>>> import numpy as np
>>> import numpy.linalg as la
>>> np.set_printoptions(precision=2, suppress=True, linewidth=100)
>>> feats = np.load("run9.npy")
>>> print(feats)
[[-3  5  0  0  0]
 [-6 -3  0  2  1]
 [-8 -5 -6 -2  4]]
>>> ang = np.radians(90)
>>> R = np.eye(5)
>>> R[4, 4] = R[1, 1] = np.cos(ang)
>>> R[4, 1], R[1, 4] = -np.sin(ang), np.sin(ang)
>>> print(R.round(2) + 0)
[[ 1.  0.  0.  0.  0.]
 [ 0.  0.  0.  0.  1.]
 [ 0.  0.  1.  0.  0.]
 [ 0.  0.  0.  1.  0.]
 [ 0. -1.  0.  0.  0.]]
>>> out = feats @ R.T
>>> print(np.allclose(la.norm(feats, axis=1), la.norm(out, axis=1)))
True
>>> print(np.round(la.det(R), 2), np.trace(R))
1.0 3.0
>>> print(la.svd(feats, compute_uv=False), la.svd(out, compute_uv=False))
[13.28  5.88  4.24] [13.28  5.88  4.24]
>>> A = np.loadtxt("a.csv", delimiter=",")
>>> print(A)
[[ 8.  0.  3.]
 [ 1.  9.  3.]
 [ 1.  2. 11.]]
>>> x0 = np.array([2, 2, -1])
>>> y = A @ x0
>>> coef, lr = np.zeros(3), 1 / la.norm(A, 2) ** 2
>>> for i in range(30):
...     coef -= lr * A.T @ (A @ coef - y)
...     if i % 10 == 0: print(i, round(la.norm(A @ coef - y), 2))
... 
0 14.68
10 0.82
20 0.05
>>> print(np.round(la.cond(A), 2))
2.0
>>> print(coef)
[ 2.  2. -1.]
>>> def softmax(z):
...     e = np.exp(z - z.max(axis=-1, keepdims=True))
...     return e / e.sum(axis=-1, keepdims=True)
... 
>>> print(softmax(A).sum(axis=1))
[1. 1. 1.]
>>> S = A @ A.T / np.sqrt(3)
>>> print(np.round(softmax(S + np.triu(np.full(S.shape, -np.inf), 1)), 2) + 0)
[[1. 0. 0.]
 [0. 1. 0.]
 [0. 0. 1.]]
>>> W0 = np.array([[9.6, 11.64, -6.62],
...     [-13.82, 2.27, 11.96],
...     [7.57, -26.79, -2.32],
...     [-4.32, -42.74, 4.37],
...     [2.56, 17.95, 8.43],
...     [-0.04, -31.16, -2.18],
...     [5.17, -6.1, -1.02],
...     [-1.85, 0.2, -4.07],
...     [10.36, 24.29, -5.18],
...     [-16.08, 39.31, 0.18],
...     [-1.39, -5.13, 0.48],
...     [16.72, 10.65, 1.08],
...     [5.94, -5.51, -11.5],
...     [21.82, -6.93, -5.22],
...     [-2.42, 22.53, 3.83],
...     [18.32, 13.77, 2.22],
...     [-14.02, -28.43, -5.15],
...     [12.01, 51.71, -8.0],
...     [4.56, -22.76, 0.16],
...     [6.42, -44.49, -4.79],
...     [-11.88, -35.75, -7.01]])
>>> x0 = np.array([3, 1, -1])
>>> y = W0 @ x0
>>> print(np.round(la.pinv(W0) @ W0, 2) + 0)
[[1. 0. 0.]
 [0. 1. 0.]
 [0. 0. 1.]]
>>> print(la.lstsq(W0, y)[0])
[ 3.  1. -1.]
>>> rng = np.random.default_rng(18281)
>>> y = y + 0.3 * rng.normal(size=21)
>>> print(y)
[ 47.16 -51.37  -1.81 -59.87  17.58 -29.02  10.51  -1.21  60.53  -9.09  -9.73  59.62  23.66  63.74
  10.97  66.66 -65.37  95.87 -10.07 -21.13 -64.59]
>>> coef, *_ = la.lstsq(W0, y)
>>> print(np.round(W0.T @ (y - W0 @ coef), 2) + 0)
[0. 0. 0.]
>>> print(coef.round())
[ 3.  1. -1.]
>>> out = np.c_[W0[:, :2] @ np.array([[0, 1], [-1, 1]]), np.array([0, 3, 3, 1, 0, 1, 2, 0, 3, 0, 0, 3, 0, 3, 3, 1, 1, 0, 1, 0, 0])]
>>> print(out)
[[-11.64  21.24   0.  ]
 [ -2.27 -11.55   3.  ]
 [ 26.79 -19.22   3.  ]
 [ 42.74 -47.06   1.  ]
 [-17.95  20.51   0.  ]
 [ 31.16 -31.2    1.  ]
 [  6.1   -0.93   2.  ]
 [ -0.2   -1.65   0.  ]
 [-24.29  34.65   3.  ]
 [-39.31  23.23   0.  ]
 [  5.13  -6.52   0.  ]
 [-10.65  27.37   3.  ]
 [  5.51   0.43   0.  ]
 [  6.93  14.89   3.  ]
 [-22.53  20.11   3.  ]
 [-13.77  32.09   1.  ]
 [ 28.43 -42.45   1.  ]
 [-51.71  63.72   0.  ]
 [ 22.76 -18.2    1.  ]
 [ 44.49 -38.07   0.  ]
 [ 35.75 -47.63   0.  ]]
>>> print(la.matrix_rank(out))
3
>>> print(np.round(la.norm(out - W0 @ la.lstsq(W0, out)[0], axis=0), 2) + 0)
[0.   0.   7.25]
>>> print(np.round(la.lstsq(W0, out[:, 0])[0], 2) + 0)
[ 0. -1.  0.]
>>> print(la.norm(la.qr(W0)[0].T @ out, axis=0) ** 2 / ((out ** 2).sum(axis=0) + 1e-12))
[1.   1.   0.16]
>>> left, sig, Vt = la.svd(feats, full_matrices=False)
>>> print(np.round(left.T @ left, 2) + 0)
[[1. 0. 0.]
 [0. 1. 0.]
 [0. 0. 1.]]
>>> print(np.cumsum(sig ** 2) / np.sum(sig ** 2))
[0.77 0.92 1.  ]
>>> print(np.round(Vt @ Vt.T, 2) + 0)
[[1. 0. 0.]
 [0. 1. 0.]
 [0. 0. 1.]]
>>> print(round(np.sqrt((sig ** 2).sum()), 2), round(float(la.norm(feats)), 2))
15.13 15.13
>>> print(sig)
[13.28  5.88  4.24]
>>> Xc = W0 - W0.mean(axis=0)
>>> left, sig, Vt = la.svd(Xc, full_matrices=False)
>>> print(np.searchsorted(np.cumsum(sig ** 2) / (sig ** 2).sum(), 0.9) + 1)
2
>>> print(np.round(Xc.mean(axis=0), 2) + 0)
[0. 0. 0.]
>>> print(Vt[0] * np.sign(Vt[0, np.abs(Vt[0]).argmax()]))
[0.09 1.   0.02]
>>> print(round((sig ** 2).sum() ** 2 / (sig ** 4).sum(), 2))
1.4
>>> Xc = (W0 - W0.mean(axis=0)) / W0.std(axis=0)
>>> print(Xc.std(axis=0))
[1. 1. 1.]
>>> print(np.argwhere(np.abs(Xc) > 2))
[[ 1  2]
 [17  1]]
>>> coef = la.lstsq(np.delete(Xc, 2, axis=1), Xc[:, 2])[0]
>>> print(coef)
[-0.3   0.15]
>>> print(round(float(1 - np.var(Xc[:, 2] - np.delete(Xc, 2, axis=1) @ coef)), 2))
0.09
>>> m1 = np.load("sample5.npy")
>>> print(m1)
[[-1  0  0]
 [ 0 -1  0]
 [ 0  0  3]]
>>> out = m1 / np.sqrt((m1 ** 2).mean(axis=1, keepdims=True))
>>> print(la.matrix_rank(m1 - m1.mean(axis=1, keepdims=True)))
2
>>> print(la.norm(out, axis=1))
[1.73 1.73 1.73]
>>> print(out[1])
[ 0.   -1.73  0.  ]
>>> print(la.matrix_rank(out) == la.matrix_rank(m1))
True
>>> evals, vecs = la.eigh(m1)
>>> x0 = np.array([4, 1, 3])
>>> print((np.sign(vecs[:, -1].round(6)) == np.sign(vecs[0, -1].round(6))).astype(int))
[1 1 0]
>>> data = np.load("case10.npy")
>>> print(data)
[[ 1 -2  4]
 [ 1 -1  1]
 [ 1  0  0]
 [ 1  1  1]
 [ 1  2  4]]
>>> out = np.array([[2, 2, 2], [0, 0, 0], [0, 1, 2]])
>>> print(data @ out)
[[ 2  6 10]
 [ 2  3  4]
 [ 2  2  2]
 [ 2  3  4]
 [ 2  6 10]]
>>> print(np.einsum("ik,kj->ij", data, out))
[[ 2  6 10]
 [ 2  3  4]
 [ 2  2  2]
 [ 2  3  4]
 [ 2  6 10]]
>>> print(np.einsum("ij,ij->i", data, data))
[21  3  1  3 21]
>>> print(out.T @ data.T)
[[ 2  2  2  2  2]
 [ 6  3  2  3  6]
 [10  4  2  4 10]]
>>> x0 = np.array([2, -1, 2])
>>> y = data @ x0
>>> print(la.lstsq(data, y)[0])
[ 2. -1.  2.]
>>> y = y + 0.05 * rng.normal(size=5)
>>> print(y)
[11.99  5.03  2.03  2.94  7.99]
>>> coef, *_ = la.lstsq(data, y)
>>> print(round(la.norm(y - data @ coef), 2))
0.06
>>> x0 = np.array([7, 9, 7])
>>> y = data @ x0
>>> coef, lr = np.zeros(3), 1 / la.norm(data, 2) ** 2
>>> for i in range(40):
...     coef -= lr * data.T @ (data @ coef - y)
...     if i % 10 == 0: print(i, round(la.norm(data @ coef - y), 2))
... 
0 21.64
10 3.67
20 2.11
30 1.25
>>> print(np.round(la.cond(data), 2))
4.44
>>> out = data + rng.integers(-2, 3, (5, 2)) @ rng.integers(-2, 3, (2, 3))
>>> print(out)
[[-3 -2  6]
 [-3  0  2]
 [-3  0  2]
 [-1  0  3]
 [ 5  1  3]]
>>> print(np.round(la.svd(out - data, compute_uv=False), 2) + 0)
[8.96 2.17 0.  ]
>>> print(np.abs(out - data).sum(axis=1))
[6 6 6 5 6]
>>> print(la.matrix_rank(out - data, tol=1e-8))
2
>>> out = np.c_[data[:, :2] @ np.array([[0, 0], [0, 0]]), np.array([1, 3, -2, 3, 3])]
>>> print(out)
[[ 0  0  1]
 [ 0  0  3]
 [ 0  0 -2]
 [ 0  0  3]
 [ 0  0  3]]
>>> print(la.norm(out - data @ la.lstsq(data, out)[0], axis=0))
[0.   0.   3.88]
>>> out = np.array([[-2, -3], [2, -1]])
>>> cent = np.array([[-2, -1], [0, 0]])
>>> mat = np.kron(out, cent)
>>> print(mat)
[[ 4  2  6  3]
 [ 0  0  0  0]
 [-4 -2  2  1]
 [ 0  0  0  0]]
>>> # rows and columns are dependent
>>> out = mat + rng.integers(-2, 3, (4, 2)) @ rng.integers(-2, 3, (2, 4))
>>> print(out)
[[ 2  7  7  1]
 [ 0  0  0  0]
 [-4  2  2  1]
 [ 4 -4 -2  4]]
>>> print(np.abs(out - mat).sum(axis=1))
[10  0  4 14]
>>> print(np.round(la.svd(out - mat, compute_uv=False), 2) + 0)
[9.51 3.4  0.   0.  ]
>>> print(out - mat)
[[-2  5  1 -2]
 [ 0  0  0  0]
 [ 0  4  0  0]
 [ 4 -4 -2  4]]
>>> F = np.load("w.npy")
>>> print(F)
[[-2  1  0  0  0  0]
 [-2 -2  0  0  0  0]
 [-3 -1  0  0  0  0]
 [ 0  0 -2  1  0  0]
 [ 0  0 -2 -2  0  0]
 [ 0  0 -3 -1  0  0]
 [ 0  0  0  0 -2  1]
 [ 0  0  0  0 -2 -2]
 [ 0  0  0  0 -3 -1]]
>>> x0 = np.array([1, 3, 1, 3, 1, 3])
>>> y = F @ x0
>>> print(y)
[ 1 -8 -6  1 -8 -6  1 -8 -6]
>>> print(la.lstsq(F, y)[0])
[1. 3. 1. 3. 1. 3.]
>>> print(np.round(la.pinv(F) @ F, 2) + 0)
[[1. 0. 0. 0. 0. 0.]
 [0. 1. 0. 0. 0. 0.]
 [0. 0. 1. 0. 0. 0.]
 [0. 0. 0. 1. 0. 0.]
 [0. 0. 0. 0. 1. 0.]
 [0. 0. 0. 0. 0. 1.]]
>>> y = y + 0.3 * rng.normal(size=9)
>>> print(y)
[ 1.02 -7.75 -5.9   0.62 -7.86 -6.18  0.72 -7.68 -5.9 ]
>>> coef, *_ = la.lstsq(F, y)
>>> print(np.round(F.T @ (y - F @ coef), 2) + 0)
[0. 0. 0. 0. 0. 0.]
